% ipython --no-banner

In [1]: import numpy as np

In [2]: from numpy import linalg as LA

In [3]: np.set_printoptions(precision=2, suppress=True, linewidth=100, floatmode="fixed")

In [4]: F = np.loadtxt("layer11.csv", delimiter=",")

In [5]: F
Out[5]: 
array([[33.78, 13.91, 17.88, 21.89],
       [30.44, 12.56, 16.11, 20.25],
       [10.13,  4.18,  5.58,  9.34],
       [ 5.99,  2.43,  3.50,  6.69],
       [ 4.06,  1.60,  2.53,  5.31],
       [ 3.85,  1.51,  2.42,  5.15],
       [ 3.72,  1.45,  2.36,  5.05],
       [ 2.02,  0.72,  1.50,  3.63],
       [ 1.94,  0.68,  1.46,  3.56],
       [ 1.82,  0.63,  1.40,  3.44],
       [ 0.69,  0.15,  0.79,  2.22],
       [ 0.68,  0.15,  0.78,  2.20],
       [ 0.55,  0.09,  0.70,  2.02],
       [ 0.40,  0.04,  0.62,  1.81],
       [ 0.20, -0.04,  0.48,  1.45],
       [-0.05, -0.11,  0.22,  0.70],
       [-0.06, -0.07,  0.09,  0.29],
       [ 0.22,  0.20, -0.16, -0.42],
       [ 0.29,  0.26, -0.21, -0.52],
       [ 0.46,  0.42, -0.33, -0.72],
       [ 0.51,  0.47, -0.37, -0.77],
       [ 0.53,  0.49, -0.38, -0.79],
       [ 0.85,  0.84, -0.71, -1.10],
       [ 1.17,  1.44, -1.57, -1.54],
       [ 0.88,  2.10, -3.37, -2.10],
       [ 0.76,  2.18, -3.70, -2.19],
       [-0.87,  2.57, -6.77, -2.99],
       [-1.55,  2.61, -7.78, -3.25]])

In [6]: U, sv, Vh = LA.svd(F)

In [7]: sv.round(2) + 0
Out[7]: array([66.76, 12.77,  6.28,  0.00])

In [8]: B = U[:, :3] @ np.diag(sv[:3]) @ Vh[:3]

In [9]: LA.matrix_rank(B)
Out[9]: np.int64(3)

In [10]: round(np.abs(F - B).max(), 2)
Out[10]: np.float64(0.0)

In [11]: np.round(LA.norm(F, 2) / LA.norm(F), 2)
Out[11]: np.float64(0.98)

In [12]: print(LA.matrix_rank(F, rtol=0.1))
2

In [13]: U, sv, Vh = LA.svd(F)

In [14]: evecs = Vh[:(sv > 1e-8).sum()]

In [15]: rng = np.random.default_rng(352)

In [16]: vec = F[15] + -1 * F[13] + rng.integers(2) * np.eye(4)[1]

In [17]: vec
Out[17]: array([-0.46, -0.15, -0.40, -1.11])

In [18]: evecs.T @ evecs
Out[18]: 
array([[ 0.75,  0.39,  0.19, -0.02],
       [ 0.39,  0.39, -0.29,  0.02],
       [ 0.19, -0.29,  0.86,  0.01],
       [-0.02,  0.02,  0.01,  1.00]])

In [19]: print(LA.matrix_rank(np.vstack([F, vec])))
3

In [20]: round(np.trace(LA.pinv(F) @ F), 2)
Out[20]: np.float64(3.0)

In [21]: J = np.array([[-1, 1, -5, 4], [0, -3, 5, 5], [-2, -4, 3, -3], [0, 4, 2, 1]])

In [22]: J[:, 3] = 5 * J[:, 1]

In [23]: J
Out[23]: 
array([[ -1,   1,  -5,   5],
       [  0,  -3,   5, -15],
       [ -2,  -4,   3, -20],
       [  0,   4,   2,  20]])

In [24]: B = J[0, 0] * J[1:] - np.outer(J[1:, 0], J[0])

In [25]: print(B)
[[  0   3  -5  15]
 [  0   6 -13  30]
 [  0  -4  -2 -20]]

In [26]: LA.matrix_rank(B), LA.matrix_rank(J)
Out[26]: (np.int64(2), np.int64(3))

In [27]: print(np.flatnonzero(~B.round(6).any(axis=1)))
[]

In [28]: J[:, 0] / J[0, 0]
Out[28]: array([ 1.00, -0.00,  2.00, -0.00])

In [29]: B = np.array([[0, 0, 0], [1, 1, 0], [1, 0, 0], [1, 1, 2]])

In [30]: J @ B
Out[30]: 
array([[  1,   6,  10],
       [-13, -18, -30],
       [-21, -24, -40],
       [ 26,  24,  40]])

In [31]: np.vstack([J, B.T]).shape
Out[31]: (7, 4)

In [32]: np.einsum("ij,ij->i", J, J)
Out[32]: array([ 52, 259, 429, 420])

In [33]: np.einsum("ij->j", J)
Out[33]: array([ -3,  -2,   5, -10])

In [34]: X = np.load("data.npy")

In [35]: print(X)
[[0 0 0]
 [0 0 0]
 [0 9 0]
 [0 0 0]
 [6 0 0]]

In [36]: U, sv, Vh = LA.svd(X)

In [37]: evecs = Vh[:(sv > 1e-8).sum()]

In [38]: vec = X[2] + -2 * X[3] + rng.integers(2) * np.eye(3)[0]

In [39]: vec
Out[39]: array([0.00, 9.00, 0.00])

In [40]: np.diag(evecs.T @ evecs)
Out[40]: array([1.00, 1.00, 0.00])

In [41]: round(LA.norm(vec - evecs.T @ evecs @ vec), 2)
Out[41]: np.float64(0.0)

In [42]: LA.matrix_rank(np.vstack([X, vec]))
Out[42]: np.int64(2)

In [43]: np.abs(np.diag(LA.qr(X)[1])) > 1e-9
Out[43]: array([ True,  True, False])

In [44]: X @ LA.pinv(X) @ X
Out[44]: 
array([[0.00, 0.00, 0.00],
       [0.00, 0.00, 0.00],
       [0.00, 9.00, 0.00],
       [0.00, 0.00, 0.00],
       [6.00, 0.00, 0.00]])

In [45]: np.unique(X.round(6), axis=0).shape
Out[45]: (3, 3)

In [46]: print(LA.lstsq(X[:-1].T, X[-1])[2])
1

In [47]: round(float(np.trace(LA.pinv(X) @ X)), 2)
Out[47]: 2.0
